$ ipython --no-banner

In [1]: import numpy as np

In [2]: np.set_printoptions(suppress=True, linewidth=140)

In [3]: E = np.loadtxt("x.csv", delimiter=",")

In [4]: E
Out[4]: 
array([[ 2.,  0.,  0.,  0.,  0.,  0.,  0.],
       [ 0.,  2.,  0.,  0.,  0.,  0.,  0.],
       [ 0.,  0.,  1.,  0.,  0.,  0.,  0.],
       [ 0.,  0.,  0., -1.,  0.,  0.,  0.],
       [ 0.,  0.,  0.,  0.,  1.,  0.,  0.],
       [ 0.,  0.,  0.,  0.,  0.,  0.,  0.],
       [ 0.,  0.,  0.,  0.,  0.,  0., -1.]])

In [5]: U, sv, Vt = np.linalg.svd(E)

In [6]: np.argmax(sv[:-1] / (sv[1:] + 1e-6)) + 1
Out[6]: np.int64(6)

In [7]: other = U[:, :6] @ np.diag(sv[:6]) @ Vt[:6]

In [8]: np.round(np.linalg.norm(E - other) / np.linalg.norm(E), 1)
Out[8]: np.float64(0.0)

In [9]: np.linalg.matrix_rank(E, rtol=0.05)
Out[9]: np.int64(6)

In [10]: round(float(np.linalg.norm(E - other, 2)), 1), sv[6]
Out[10]: (0.0, np.float64(0.0))

In [11]: def softmax(z):
    ...:     e = np.exp(z - z.max(axis=-1, keepdims=True))
    ...:     return e / e.sum(axis=-1, keepdims=True)
    ...: 

In [12]: np.round(softmax(E).sum(axis=1), 1)
Out[12]: array([1., 1., 1., 1., 1., 1., 1.])

In [13]: np.round(softmax(E[3]), 1)
Out[13]: array([0.2, 0.2, 0.2, 0.1, 0.2, 0.2, 0.2])

In [14]: np.round(softmax(E[3] + 4), 1)
Out[14]: array([0.2, 0.2, 0.2, 0.1, 0.2, 0.2, 0.2])

In [15]: att = E @ E.T / np.sqrt(7)

In [16]: softmax(att).round(6).argmax(axis=1)
Out[16]: array([0, 1, 2, 3, 4, 0, 6])

In [17]: np.round(softmax(att + np.triu(np.full(att.shape, -np.inf), 1)), 1)
Out[17]: 
array([[1. , 0. , 0. , 0. , 0. , 0. , 0. ],
       [0.2, 0.8, 0. , 0. , 0. , 0. , 0. ],
       [0.3, 0.3, 0.4, 0. , 0. , 0. , 0. ],
       [0.2, 0.2, 0.2, 0.3, 0. , 0. , 0. ],
       [0.2, 0.2, 0.2, 0.2, 0.3, 0. , 0. ],
       [0.2, 0.2, 0.2, 0.2, 0.2, 0.2, 0. ],
       [0.1, 0.1, 0.1, 0.1, 0.1, 0.1, 0.2]])

In [18]: np.round(softmax(att)[3] @ E, 1)
Out[18]: array([ 0.3,  0.3,  0.1, -0.2,  0.1,  0. , -0.1])

In [19]: ev, V = np.linalg.eigh(E)

In [20]: x0 = np.array([3, -2, 1, 3, -1, -2, 2])

In [21]: np.round(np.linalg.eigvalsh(E[1:, 1:]), 1)
Out[21]: array([-1., -1.,  0.,  1.,  1.,  2.])

In [22]: np.abs(E).sum(axis=1).max(), np.abs(ev).max()
Out[22]: (np.float64(2.0), np.float64(2.0))

In [23]: V * np.maximum(ev, 0) @ V.T
Out[23]: 
array([[2., 0., 0., 0., 0., 0., 0.],
       [0., 2., 0., 0., 0., 0., 0.],
       [0., 0., 1., 0., 0., 0., 0.],
       [0., 0., 0., 0., 0., 0., 0.],
       [0., 0., 0., 0., 1., 0., 0.],
       [0., 0., 0., 0., 0., 0., 0.],
       [0., 0., 0., 0., 0., 0., 0.]])

In [24]: np.round(x0 @ E @ x0 / (x0 @ x0), 1), ev[0], ev[-1]
Out[24]: (np.float64(0.5), np.float64(-1.0), np.float64(2.0))

In [25]: rk = np.linalg.matrix_rank(E)

In [26]: rk
Out[26]: np.int64(6)

In [27]: ns = np.linalg.svd(E)[2][rk:].T

In [28]: np.linalg.matrix_rank(E.T @ E), np.linalg.matrix_rank(E @ E.T)
Out[28]: (np.int64(6), np.int64(6))

In [29]: [int(np.linalg.matrix_rank(np.linalg.matrix_power(E, p))) for p in range(1, 8)]
Out[29]: [6, 6, 6, 6, 6, 6, 6]

In [30]: np.prod(np.diag(E)), round(np.linalg.det(E), 1)
Out[30]: (np.float64(0.0), np.float64(0.0))

In [31]: J = np.loadtxt("data.csv", delimiter=",")

In [32]: J
Out[32]: 
array([[0., 2., 5., 3., 5., 5., 4., 5., 5., 4., 4., 4., 3., 4.],
       [0., 0., 3., 1., 5., 4., 2., 3., 2., 4., 5., 2., 2., 3.],
       [0., 0., 0., 3., 5., 1., 3., 0., 5., 3., 0., 1., 3., 5.],
       [0., 0., 0., 0., 1., 4., 0., 5., 4., 1., 1., 4., 1., 5.],
       [0., 0., 0., 0., 0., 2., 4., 0., 1., 3., 2., 5., 1., 2.],
       [0., 0., 0., 0., 0., 0., 2., 3., 4., 4., 5., 4., 5., 3.],
       [0., 0., 0., 0., 0., 0., 0., 2., 2., 3., 5., 3., 4., 3.],
       [0., 0., 0., 0., 0., 0., 0., 0., 1., 1., 1., 1., 0., 4.],
       [0., 0., 0., 0., 0., 0., 0., 0., 0., 5., 1., 1., 5., 3.],
       [0., 0., 0., 0., 0., 0., 0., 0., 0., 0., 0., 3., 4., 4.],
       [0., 0., 0., 0., 0., 0., 0., 0., 0., 0., 0., 2., 3., 3.],
       [0., 0., 0., 0., 0., 0., 0., 0., 0., 0., 0., 0., 1., 5.],
       [0., 0., 0., 0., 0., 0., 0., 0., 0., 0., 0., 0., 0., 3.],
       [0., 0., 0., 0., 0., 0., 0., 0., 0., 0., 0., 0., 0., 0.]])

In [33]: # triangular: eigenvalues sit on the diagonal

In [34]: np.linalg.cond(J) > 100
Out[34]: np.True_

In [35]: np.linalg.matrix_rank(J, rtol=0.1)
Out[35]: np.int64(8)

In [36]: [round(float(x), 1) for x in np.linalg.svd(J, compute_uv=False)[:3]]
Out[36]: [26.5, 10.4, 8.1]

In [37]: np.argsort(-np.linalg.norm(J, axis=0).round(6), kind="stable")[:3]
Out[37]: array([13, 12,  9])

In [38]: round(float(np.linalg.norm(J, 2) / np.linalg.norm(J)), 1)
Out[38]: 0.8

In [39]: np.allclose(J @ J.T, J.T @ J)
Out[39]: False

In [40]: round(np.abs(np.linalg.eigvals(J)).max(), 1)
Out[40]: np.float64(0.0)

In [41]: np.round(np.linalg.det(J), 1)
Out[41]: np.float64(0.0)

In [42]: np.allclose(J, J.T)
Out[42]: False

In [43]: np.round(np.sort(np.abs(np.linalg.eigvals(J))), 1)
Out[43]: array([0., 0., 0., 0., 0., 0., 0., 0., 0., 0., 0., 0., 0., 0.])

In [44]: U, sv, Vt = np.linalg.svd(J)

In [45]: V = Vt[:(sv > 1e-8).sum()]

In [46]: rng = np.random.default_rng(5686)

In [47]: x0 = J[5] + 4 * J[9] + rng.integers(2) * np.eye(14)[4]

In [48]: x0
Out[48]: array([ 0.,  0.,  0.,  0.,  1.,  0.,  2.,  3.,  4.,  4.,  5., 16., 21., 19.])

In [49]: np.round(np.diag(V.T @ V), 1)
Out[49]: array([0. , 0.4, 0.9, 0.8, 0.9, 1. , 1. , 1. , 1. , 1. , 1. , 1. , 1. , 1. ])

In [50]: arr = rng.normal(size=(51, 11)) + 20 * np.array([0, -3, 0, 0, -1, -1, 1, -1, 1, -1, 1])

In [51]: arr.round(1) + 0
Out[51]: 
array([[ -0.5, -58.6,  -0.2,  -0.8, -19.9, -20.4,  20.1, -20.2,  20. , -18.8,  20.8],
       [ -1.2, -58.7,  -0.8,   1.3, -19.8, -20.1,  19.5, -18.7,  19.7, -19.2,  19.4],
       [ -0.8, -59.6,   0.4,  -0.8, -20.5, -20.3,  19.8, -18.8,  19.7, -20.4,  20.7],
       [ -1.3, -60.9,  -2. ,   0.3, -18.9, -20.6,  19.2, -18.4,  19.6, -21.8,  19.4],
       [ -0.7, -59.6,   0.9,   0.8, -18.5, -19. ,  20.2, -19.9,  21.7, -20.4,  20.3],
       [  0.2, -61.1,   1.1,  -0.3, -20.6, -20. ,  20. , -21.3,  19.9, -20.2,  19. ],
       [ -0.3, -60.2,   0.5,   1. , -19.3, -20.2,  22.7, -21.4,  20.3, -20.6,  19.8],
       [ -0.8, -61. ,  -0.6,  -1.6, -21.8, -20.6,  20.3, -20.7,  18.3, -18.8,  22.6],
       [  1.3, -59.7,   1. ,  -1.7, -19.7, -19.7,  19. , -20.4,  20.9, -19.4,  21.1],
       [  0.8, -58.9,  -0.1,  -0.7, -20.4, -19.3,  20.4, -19.7,  19.9, -19.5,  19.2],
       [  0.2, -60.5,  -0.9,  -0.4, -19.5, -19.5,  20.8, -19.5,  20.5, -20.2,  20.4],
       [ -0.5, -60.8,  -1.3,  -0.5, -19.4, -19.2,  20.3, -20.1,  19.4, -20.2,  20.1],
       [  0.2, -59.3,   1.8,   0. , -19.9, -19.2,  21. , -19.1,  19.3, -18.7,  19.9],
       [ -1.1, -59.7,  -0.2,  -0.1, -19.8, -19.3,  20. , -18.5,  20.7, -19.5,  20.2],
       [  0. , -59.8,  -0.1,  -0.9, -18.2, -21.5,  20.3, -20.2,  19.8, -20. ,  20.5],
       [ -2.1, -60.2,   1.3,   1.2, -18.7, -20.6,  20.5, -21.5,  19.3, -20.2,  16.4],
       [ -0.6, -61.7,   0.4,  -0.9, -20.5, -19.5,  17.7, -20.3,  19.6, -20.1,  20.4],
       [  0.8, -59.7,  -0.1,  -1.4, -22.8, -20.6,  19.5, -19.1,  23. , -19.7,  19.1],
       [ -0.7, -61.1,  -0.2,   0.2, -20.8, -21.4,  19. , -17.6,  19.9, -17.8,  19.9],
       [  0.9, -62. ,   1. ,  -1.2, -20.8, -19.6,  18.4, -20.7,  21. , -21.1,  20.6],
       [  1. , -60. ,  -1. ,  -1.5, -19.2, -20.4,  21.1, -18.3,  19. , -21.2,  18.3],
       [  0.3, -58.9,   0.3,  -1.4, -21.1, -19.2,  18.6, -22.4,  18.6, -20.2,  19.9],
       [ -0.2, -59.9,   0.3,  -0.5, -19.3, -21.3,  19.8, -20.7,  20.3, -19.6,  20.3],
       [  1.4, -59.8,   1. ,  -0.9, -20. , -21.5,  18.8, -21. ,  19.5, -20.3,  19.6],
       [  0.1, -59.7,  -0.1,  -0.3, -20.7, -18.2,  19.5, -19.1,  21.6, -19.7,  22.2],
       [  0.4, -58. ,   1.7,   0.5, -17.6, -20.8,  20.4, -21.5,  20.6, -19.6,  20.6],
       [  0.3, -60.6,   0. ,   1.3, -20. , -19.7,  20.2, -20. ,  20.1, -20.6,  19.4],
       [  1. , -60.8,  -1.3,  -0.8, -18.2, -20.7,  21.2, -19.9,  21.1, -20.4,  20.3],
       [ -1.9, -61.6,   0.5,   1.3, -19.6, -21.5,  18.4, -20. ,  20.2, -18.5,  19.2],
       [  0. , -60. ,  -0.9,  -0.3, -19.4, -19.6,  20.3, -21.9,  19.7, -20. ,  20.6],
       [ -0.5, -57.4,   0. ,   1.6, -20.6, -19.2,  20.4, -21.2,  21.6, -20.4,  19.2],
       [  0.5, -60.1,  -0.1,   0. , -19.2, -19.7,  19.2, -18.9,  19.2, -21.1,  18.7],
       [ -0.8, -60.4,   0.9,   0.9, -21.7, -19.8,  18.7, -18.4,  20.7, -20.4,  18.7],
       [  0.4, -59.3,   1.5,  -0.1, -18.4, -20.3,  18.7, -20.5,  19.9, -19. ,  20.5],
       [  0.4, -59.1,  -0.7,  -0.7, -18.6, -18.8,  19.1, -20.8,  21. , -19.6,  19.9],
       [ -0.8, -61.8,  -0.5,  -0.8, -21.8, -19.7,  20.2, -19.8,  20.5, -21.7,  21.7],
       [ -0.8, -61.6,  -0.8,  -0.8, -19.4, -21.4,  18.5, -20.8,  17.6, -21.1,  19.3],
       [  0.4, -59.3,   0.2,   0.6, -20.8, -19.4,  18.8, -20.5,  19.2, -20.7,  20.7],
       [  1.2, -60.1,  -0.5,  -0.5, -18.6, -21.3,  20.2, -20.3,  18.7, -19.6,  20.5],
       [ -0.6, -61.3,  -0.4,   0. , -20.8, -20.8,  20.6, -19.3,  18.2, -20.4,  21.3],
       [  0. , -61.2,   0.5,  -2.3, -19.4, -20.5,  20.5, -19.3,  18.1, -20.8,  18.3],
       [ -2.1, -61.6,  -1.1,  -1.2, -19.9, -20.8,  19.6, -19.3,  19.5, -21.5,  21.1],
       [ -2.4, -60.7,  -0.3,   0.3, -19.3, -20.4,  19.7, -20.4,  19.7, -19.6,  20.8],
       [  0.8, -59.8,   1. ,   0.2, -21.8, -19.4,  20.7, -19.2,  19.7, -20.5,  19. ],
       [ -0.9, -60.2,  -0.4,  -0.1, -19.3, -20.6,  20.3, -20.3,  20. , -20.2,  20.5],
       [ -0.5, -57.9,  -0.7,  -0.2, -18.4, -21.2,  21.4, -20.1,  22.5, -18.7,  20.1],
       [  0.2, -58.6,  -0.4,   1.6, -20. , -19.8,  21.5, -19.4,  22.5, -18.6,  20.7],
       [  0.3, -60.4,   0.2,  -1.5, -19.7, -19.3,  20.3, -20.7,  21.1, -22.5,  20.2],
       [ -0.6, -60.6,  -0.1,  -0.9, -20.2, -20.7,  19.5, -21.8,  19.1, -20.4,  18.9],
       [ -0.7, -60.3,   1.4,  -1.9, -18.6, -19.5,  20.8, -19.4,  19.7, -19.8,  20.7],
       [ -0.3, -61.4,  -0.8,   0.2, -17.8, -19.5,  20.6, -20.5,  20.5, -20.5,  21.5]])

In [52]: idx = arr[:, 1] > np.median(arr[:, 1])

In [53]: u = arr[idx].mean(axis=0) - arr[~idx].mean(axis=0)

In [54]: ((arr - arr.mean(axis=0)) @ u > 0).astype(int)
Out[54]: 
array([1, 1, 1, 0, 1, 0, 0, 0, 1, 1, 0, 0, 1, 1, 0, 0, 0, 1, 0, 0, 0, 1, 1, 1, 1, 1, 0, 0, 0, 0, 1, 0, 0, 1, 1, 0, 0, 1, 0, 0, 0, 0, 0, 1,
       0, 1, 1, 0, 0, 0, 0])

In [55]: u.round(1) + 0
Out[55]: array([0.7, 1.7, 0.3, 0.1, 0. , 0.4, 0. , 0.1, 0.7, 0.6, 0. ])

In [56]: d = np.linalg.norm(arr[:, None] - arr[None], axis=-1)

In [57]: np.flatnonzero(d[26] < d.mean() / 2)
Out[57]: array([26])

In [58]: d[:5, :5].round(1)
Out[58]: 
array([[0. , 3.2, 2.6, 5.1, 3.9],
       [3.2, 0. , 3.3, 3.9, 3.9],
       [2.6, 3.3, 0. , 4. , 3.8],
       [5.1, 3.9, 4. , 0. , 4.9],
       [3.9, 3.9, 3.8, 4.9, 0. ]])

In [59]: (d + 1e9 * np.eye(51)).round(6).argmin(axis=1)
Out[59]: 
array([22, 13, 13, 41, 13, 48, 44, 39, 33, 43, 11, 10,  9,  2, 22, 48, 19, 32, 28, 16, 40, 48, 44, 22, 13, 33, 10, 10, 42, 44,  4, 26, 43,
       22, 29, 41, 48, 26, 14,  2, 20, 35, 44,  9, 22, 46, 45, 10,  5,  2, 10])

In [60]: d[26].round(6).argsort(kind="stable")[:4]
Out[60]: array([26, 10, 31, 44])

In [61]: other = np.c_[arr[:, :3] @ np.array([[-2, 1, -3], [0, 2, 2], [-3, -2, -3]]), np.array([0, 0, 0, 3, 3, 1, 2, 3, 3, 0, 1, 2, 3, 2, 1, 3, 2, 2, 0, 3, 3, 2, 2, 1, 0, 2, 3, 1, 3, 0, 0, 1, 2, 3, 3, 1, 1, 3, 1, 3, 0, 3, 2, 3, 3, 0, 1, 0, 1, 0, 2])]

In [62]: other.round(1)
Out[62]: 
array([[   1.7, -117.3, -115. ,    0. ],
       [   4.8, -117.2, -111.5,    0. ],
       [   0.4, -120.8, -117.9,    0. ],
       [   8.6, -119.1, -111.8,    3. ],
       [  -1.3, -121.8, -119.8,    3. ],
       [  -3.8, -124.2, -126.3,    1. ],
       [  -1. , -121.7, -121.1,    2. ],
       [   3.2, -121.6, -118. ,    3. ],
       [  -5.4, -120. , -126. ,    3. ],
       [  -1.1, -116.7, -119.7,    0. ],
       [   2.1, -118.9, -119.1,    1. ],
       [   4.9, -119.6, -116.2,    2. ],
       [  -5.9, -122. , -124.7,    3. ],
       [   2.8, -120.1, -115.6,    2. ],
       [   0.3, -119.4, -119.2,    1. ],
       [   0.2, -125. , -118.1,    3. ],
       [  -0.2, -124.9, -123.1,    2. ],
       [  -1.2, -118.3, -121.4,    2. ],
       [   2.1, -122.4, -119.3,    0. ],
       [  -4.9, -125. , -129.8,    3. ],
       [   1.1, -117. , -120. ,    3. ],
       [  -1.3, -118.1, -119.4,    2. ],
       [  -0.7, -120.7, -120.4,    2. ],
       [  -5.9, -120.2, -126.9,    1. ],
       [   0.3, -119.1, -119.2,    0. ],
       [  -5.8, -118.9, -122.3,    2. ],
       [  -0.5, -120.8, -122. ,    3. ],
       [   1.9, -118. , -120.8,    1. ],
       [   2.2, -126.1, -119. ,    3. ],
       [   2.6, -118.3, -117.4,    0. ],
       [   1.1, -115.3, -113.1,    0. ],
       [  -0.7, -119.6, -121.4,    1. ],
       [  -1. , -123.3, -120.9,    2. ],
       [  -5.4, -121.2, -124.5,    3. ],
       [   1.3, -116.4, -117.4,    3. ],
       [   3.2, -123.5, -119.7,    1. ],
       [   4.1, -122.3, -118.3,    1. ],
       [  -1.2, -118.6, -120.2,    3. ],
       [  -0.7, -118. , -122.2,    1. ],
       [   2.4, -122.3, -119.5,    3. ],
       [  -1.6, -123.5, -124. ,    0. ],
       [   7.3, -123.2, -113.9,    3. ],
       [   5.8, -123.1, -113.2,    2. ],
       [  -4.6, -120.9, -125. ,    3. ],
       [   2.8, -120.6, -116.8,    3. ],
       [   3.1, -114.9, -112.2,    0. ],
       [   0.8, -116.1, -116.6,    1. ],
       [  -1.1, -120.7, -122.1,    0. ],
       [   1.6, -121.5, -118.9,    1. ],
       [  -2.7, -124. , -122.6,    0. ],
       [   3. , -121.4, -119.4,    2. ]])

In [63]: np.linalg.matrix_rank(other)
Out[63]: np.int64(4)

In [64]: np.round(np.linalg.norm(np.linalg.qr(arr)[0].T @ other, axis=0) ** 2 / ((other ** 2).sum(axis=0) + 1e-12), 1)
Out[64]: array([1. , 1. , 1. , 0.7])
